$ python -q
>>> import numpy as np
>>> np.set_printoptions(precision=4, suppress=True, linewidth=200)
>>> data = np.abs(np.array([[-2, -1, 1, -1, 1],
...     [0, -2, -1, 3, -1],
...     [-1, -2, 1, 2, -3],
...     [-1, -1, 3, 0, 2],
...     [0, -3, 3, -2, 1]])) + np.eye(5)
>>> data = data / data.sum(axis=1, keepdims=True)
>>> data
array([[0.4286, 0.1429, 0.1429, 0.1429, 0.1429],
       [0.    , 0.375 , 0.125 , 0.375 , 0.125 ],
       [0.1   , 0.2   , 0.2   , 0.2   , 0.3   ],
       [0.125 , 0.125 , 0.375 , 0.125 , 0.25  ],
       [0.    , 0.3   , 0.3   , 0.2   , 0.2   ]])
>>> # rows sum to 1
>>> vec = np.array([3, -3, 0, -1, -3])
>>> y = data @ vec
>>> coef, lr = np.zeros(5), 1 / np.linalg.norm(data, 2) ** 2
>>> for i in range(15):
...     coef -= lr * data.T @ (data @ coef - y)
...     if i % 5 == 0: print(i, round(np.linalg.norm(data @ coef - y), 4))
... 
0 1.3022
5 0.5959
10 0.3297
>>> np.round(np.linalg.cond(data), 4)
np.float64(20.3004)
>>> proj = np.triu(np.array([[1, 1, 2, 2, 0],
...     [1, -1, -3, 0, -3],
...     [1, 0, -1, 3, -3],
...     [-1, -1, 2, 3, 1],
...     [-3, 1, 1, 1, 0]]), 1) + np.eye(5)
>>> A2 = proj @ data @ np.linalg.inv(proj)
>>> np.linalg.matrix_rank(A2)
np.int64(5)
>>> round(np.linalg.det(A2), 4)
np.float64(-0.0007)
>>> X = np.load("case4.npy")
>>> X
array([[ 3,  1,  0,  0],
       [ 2,  1, -1,  0],
       [ 0, -1,  1,  0],
       [ 0,  0,  0,  1]])
>>> A2 = np.array([[4, -4], [5, 4], [-1, -1], [5, 1]])
>>> np.einsum("ik,kj->ji", X, A2)
array([[17, 14, -6,  5],
       [-8, -3, -5,  1]])
>>> np.einsum("ij->j", X)
array([5, 1, 0, 1])
>>> np.einsum("ik,kj->ij", X, A2)
array([[17, -8],
       [14, -3],
       [-6, -5],
       [ 5,  1]])
>>> A2 @ X
Traceback (most recent call last):
  File "<python-input-21>", line 1, in <module>
    A2 @ X
    ~~~^~~
ValueError: matmul: Input operand 1 has a mismatch in its core dimension 0, with gufunc signature (n?,k),(k,m?)->(n?,m?) (size 4 is different from 2)
>>> O = data.astype(float).copy()
>>> for j in range(5):
...     O[:, j] -= O[:, :j] @ (O[:, :j].T @ O[:, j])
...     O[:, j] /= np.linalg.norm(O[:, j])
... 
>>> np.round(O.T @ O, 4) + 0
array([[1., 0., 0., 0., 0.],
       [0., 1., 0., 0., 0.],
       [0., 0., 1., 0., 0.],
       [0., 0., 0., 1., 0.],
       [0., 0., 0., 0., 1.]])
>>> vec = np.array([-7, 3, -5, -2, 0])
>>> np.sign((data @ vec).round(6))
array([-1., -1., -1., -1., -1.])
>>> (data * vec).sum(axis=1)
array([-3.5714, -0.25  , -1.5   , -2.625 , -1.    ])
>>> data @ (2 * vec)
array([-7.1429, -0.5   , -3.    , -5.25  , -2.    ])
>>> np.linalg.norm(data @ vec) <= np.linalg.norm(data, 2) * np.linalg.norm(vec) + 1e-9
np.True_
>>> data @ vec
array([-3.5714, -0.25  , -1.5   , -2.625 , -1.    ])
>>> data @ np.eye(5)[2]
array([0.1429, 0.125 , 0.2   , 0.375 , 0.3   ])
>>> round(np.linalg.norm(X) ** 2 / np.linalg.norm(X, 2) ** 2, 4)
np.float64(1.2197)
>>> round(float(np.linalg.norm(X[1] - X[0])), 4)
1.4142
>>> round(np.linalg.norm(X, 1), 4), round(float(np.linalg.norm(X, np.inf)), 4)
(np.float64(5.0), 4.0)
>>> np.linalg.norm(X, axis=1)
array([3.1623, 2.4495, 1.4142, 1.    ])
>>> X[1] @ X[0]
np.int64(7)
